$ python3 -q
>>> import numpy as np
>>> np.set_printoptions(suppress=True, linewidth=100)
>>> A = np.loadtxt("test3.csv", delimiter=",")
>>> A
array([[-3.3 , -1.82, -1.35, -0.59, -0.13,  1.82, -5.45,  6.18,  1.15],
       [ 3.87, -7.73, -6.83, -1.94, -0.28, -0.53,  5.92,  1.37, -1.43],
       [ 2.79, -6.25, -6.64, -0.65, -0.08,  1.05,  4.37,  1.02, -3.86],
       [ 3.75, -4.49, -7.76, -4.28,  0.16,  0.92,  4.53,  3.08, -3.06],
       [-2.65,  0.3 , -0.64, -1.12,  0.16,  0.06, -3.7 ,  3.62,  1.  ],
       [ 1.34, -1.1 , -1.1 , -0.92, -1.33,  1.15, -0.43,  4.12, -4.09],
       [ 0.22, -0.18, -1.14,  0.35, -1.19,  1.09,  0.91,  2.72, -2.39],
       [ 2.26, -4.44, -6.11, -2.11, -0.63,  1.23,  4.21,  0.42, -1.23],
       [-0.9 ,  0.03, -1.8 ,  0.55,  0.81,  0.82, -4.85,  1.19,  0.51],
       [-2.7 , -0.8 , -0.25, -0.25,  1.69,  1.4 , -5.59,  3.19,  0.15],
       [-2.31, -1.02, -2.23, -0.56,  1.  ,  1.26, -6.7 ,  3.43,  0.53],
       [ 4.26, -7.67, -6.94, -2.17,  1.3 ,  2.04,  4.19,  2.  , -1.29],
       [ 4.  , -5.04, -7.41, -0.43,  0.31, -0.12,  3.66,  1.12, -3.41],
       [-1.27,  0.5 , -1.98,  0.01, -0.89, -0.24, -6.68,  3.52,  1.47],
       [-2.1 ,  0.17, -2.78, -0.46, -0.11, -0.45, -5.26,  2.13,  0.91],
       [-2.03, -0.75, -2.91, -0.63,  2.22,  0.89, -5.37,  3.72,  1.42],
       [-1.92,  0.59, -1.91,  0.11,  1.19, -0.47, -5.19,  5.37,  1.98],
       [ 3.14, -5.13, -8.12, -2.25,  1.13, -0.21,  5.57,  0.59, -1.95],
       [-2.45, -0.82, -1.58,  2.07,  0.46, -0.3 , -4.57,  2.86,  1.69],
       [-2.64, -0.92, -2.35,  2.34,  1.05,  0.12, -6.01,  3.75,  0.67],
       [-0.99, -1.46, -0.99,  0.56,  0.07,  0.9 , -3.96,  2.61,  0.82],
       [-2.02,  0.24, -1.23, -0.68,  0.19, -0.79, -4.15,  3.29,  1.19],
       [ 4.17, -6.19, -7.29, -1.47, -0.74,  1.65,  4.86,  3.59, -2.14],
       [-2.68, -0.24, -1.34,  1.81, -0.62,  0.38, -6.22,  3.72,  1.75],
       [ 1.17,  1.7 , -0.68, -2.41, -1.38,  1.88, -2.36,  4.11, -6.18]])
>>> def softmax(z):
...     e = np.exp(z - z.max(axis=-1, keepdims=True))
...     return e / e.sum(axis=-1, keepdims=True)
... 
>>> np.round(softmax(A[1]), 2) + 0
array([0.11, 0.  , 0.  , 0.  , 0.  , 0.  , 0.87, 0.01, 0.  ])
>>> np.round(softmax(10 * A[1]), 2) + 0
array([0., 0., 0., 0., 0., 0., 1., 0., 0.])
>>> np.round(softmax(A).sum(axis=1), 2)
array([1., 1., 1., 1., 1., 1., 1., 1., 1., 1., 1., 1., 1., 1., 1., 1., 1., 1., 1., 1., 1., 1., 1.,
       1., 1.])
>>> print(np.round(softmax(A[1] + 3), 2) + 0)
[0.11 0.   0.   0.   0.   0.   0.87 0.01 0.  ]
>>> S = A @ A.T / np.sqrt(9)
>>> softmax(S).round(6).argmax(axis=1)
array([ 0,  1,  1,  3,  0, 24, 22,  1, 10,  0,  0, 11,  1, 13, 10,  0,  0,  1, 19, 19,  0,  0, 22,
        0, 24])
>>> np.round(softmax(S)[1] @ A, 2)
array([ 3.89, -7.68, -6.85, -1.95, -0.21, -0.37,  5.82,  1.44, -1.44])
